% ipython --no-banner

In [1]: import numpy as np

In [2]: from numpy import linalg as LA

In [3]: np.set_printoptions(precision=2, suppress=True, linewidth=160, floatmode="fixed")

In [4]: X = np.array([[-3, 1, 2, 3, 1, -3, -3],
   ...:     [-3, -3, 1, 2, 3, 1, -3],
   ...:     [-3, -3, -3, 1, 2, 3, 1],
   ...:     [1, -3, -3, -3, 1, 2, 3],
   ...:     [3, 1, -3, -3, -3, 1, 2],
   ...:     [2, 3, 1, -3, -3, -3, 1],
   ...:     [1, 2, 3, 1, -3, -3, -3]])

In [5]: rng = np.random.default_rng(95221)

In [6]: labels = rng.permutation(7)

In [7]: print(labels)
[6 4 2 5 1 3 0]

In [8]: other = X[labels][:, labels]

In [9]: print(np.allclose(other, X))
False

In [10]: print(other)
[[-3 -3  3 -3  2  1  1]
 [ 2 -3 -3  1  1 -3  3]
 [ 1  2 -3  3 -3  1 -3]
 [ 1 -3  1 -3  3 -3  2]
 [-3  3  1  1 -3  2 -3]
 [ 3  1 -3  2 -3 -3  1]
 [-3  1  2 -3  1  3 -3]]

In [11]: other = X[0, 0] * X[1:] - np.outer(X[1:, 0], X[0])

In [12]: print(other)
[[  0  12   3   3  -6 -12   0]
 [  0  12  15   6  -3 -18 -12]
 [  0   8   7   6  -4  -3  -6]
 [  0  -6   3   0   6   6   3]
 [  0 -11  -7   3   7  15   3]
 [  0  -7 -11  -6   8  12  12]]

In [13]: print(LA.matrix_rank(other), LA.matrix_rank(X))
6 7

In [14]: print(X[:, 0] / X[0, 0])
[ 1.00  1.00  1.00 -0.33 -1.00 -0.67 -0.33]

In [15]: feats = np.load("data.npy")

In [16]: print(feats)
[[ 5  3 -4  4  5  3 -4  1]
 [ 0  0 -3  5  4  3  4 -2]
 [ 0  0  5 -4  2  1 -2  1]
 [ 0  0  0  1  2  2  1 -3]
 [ 0  0  0  0 -2 -4 -2  4]
 [ 0  0  0  0  0  2 -1 -5]
 [ 0  0  0  0  0  0  0 -1]
 [ 0  0  0  0  0  0  0  1]]

In [17]: # rows and columns are dependent

In [18]: left, s, vt = LA.svd(feats)

In [19]: evecs = vt[:(s > 1e-8).sum()]

In [20]: vec = feats[7] + 5 * feats[2] + rng.integers(2) * np.eye(8)[3]

In [21]: print(vec)
[  0.00   0.00  25.00 -19.00  10.00   5.00 -10.00   6.00]

In [22]: print(LA.matrix_rank(np.vstack([feats, vec])))
7

In [23]: other = X + rng.integers(-2, 3, (7, 2)) @ rng.integers(-2, 3, (2, 7))

In [24]: print(other)
[[-7  4  1 -1  3 -3 -1]
 [-1 -7  4  4  2 -4 -4]
 [-3 -1 -5  1  2  7  1]
 [ 1 -2 -4 -3  1  4  3]
 [ 5  0 -3 -1 -4  2  1]
 [-2  5  1 -7 -1 -5  3]
 [-3  5  2 -3 -1 -3 -1]]

In [25]: print(np.abs(other - X).sum(axis=1))
[16 18  8  4  8 16 16]

In [26]: print(other - X)
[[-4  3 -1 -4  2  0  2]
 [ 2 -4  3  2 -1 -5 -1]
 [ 0  2 -2  0  0  4  0]
 [ 0  1 -1  0  0  2  0]
 [ 2 -1  0  2 -1  1 -1]
 [-4  2  0 -4  2 -2  2]
 [-4  3 -1 -4  2  0  2]]

In [27]: print(LA.matrix_rank(other - X, tol=1e-8))
2

In [28]: vec = np.array([1, 1, 0, 0, -2, 2, -1, -1])

In [29]: print(feats @ np.ones(8))
[13.00 11.00  3.00  3.00 -4.00 -4.00 -1.00  1.00]

In [30]: print(np.sign((feats @ vec).round(6)))
[ 1 -1 -1  1 -1  1  1 -1]

In [31]: print(feats * vec)
[[  5   3   0   0 -10   6   4  -1]
 [  0   0   0   0  -8   6  -4   2]
 [  0   0   0   0  -4   2   2  -1]
 [  0   0   0   0  -4   4  -1   3]
 [  0   0   0   0   4  -8   2  -4]
 [  0   0   0   0   0   4   1   5]
 [  0   0   0   0   0   0   0   1]
 [  0   0   0   0   0   0   0  -1]]

In [32]: r0, v = feats[5], feats[6]

In [33]: print(r0 @ v)
5

In [34]: print(r0 @ r0)
30

In [35]: pr = (r0 @ v) / (r0 @ r0) * r0

In [36]: print(pr)
[ 0.00  0.00  0.00  0.00  0.00  0.33 -0.17 -0.83]

In [37]: print(v - pr)
[ 0.00  0.00  0.00  0.00  0.00 -0.33  0.17 -0.17]

In [38]: print(round(LA.norm(r0 + v) ** 2 + LA.norm(r0 - v) ** 2, 2))
62.0

In [39]: print(round((v - pr) @ r0, 2))
0.0

In [40]: E = np.load("case19.npy")

In [41]: print(E)
[[ 0.96 -0.22 -0.04 -0.04 -0.13 -0.13]
 [-0.22 -0.09 -0.22 -0.22 -0.65 -0.65]
 [-0.04 -0.22  0.96 -0.04 -0.13 -0.13]
 [-0.04 -0.22 -0.04  0.96 -0.13 -0.13]
 [-0.13 -0.65 -0.13 -0.13  0.61 -0.39]
 [-0.13 -0.65 -0.13 -0.13 -0.39  0.61]]

In [42]: # keeps lengths

In [43]: vec = np.array([3, 0, 2, 3, 2, 1])

In [44]: print([p for p in range(1, 25) if np.allclose(LA.matrix_power(E, p), np.eye(6))])
[2, 4, 6, 8, 10, 12, 14, 16, 18, 20, 22, 24]

In [45]: print(LA.inv(E))
[[ 0.96 -0.22 -0.04 -0.04 -0.13 -0.13]
 [-0.22 -0.09 -0.22 -0.22 -0.65 -0.65]
 [-0.04 -0.22  0.96 -0.04 -0.13 -0.13]
 [-0.04 -0.22 -0.04  0.96 -0.13 -0.13]
 [-0.13 -0.65 -0.13 -0.13  0.61 -0.39]
 [-0.13 -0.65 -0.13 -0.13 -0.39  0.61]]

In [46]: print(np.round(LA.det(E), 2))
-1.0

In [47]: print(6 - LA.matrix_rank(E - np.eye(6), tol=1e-8))
5
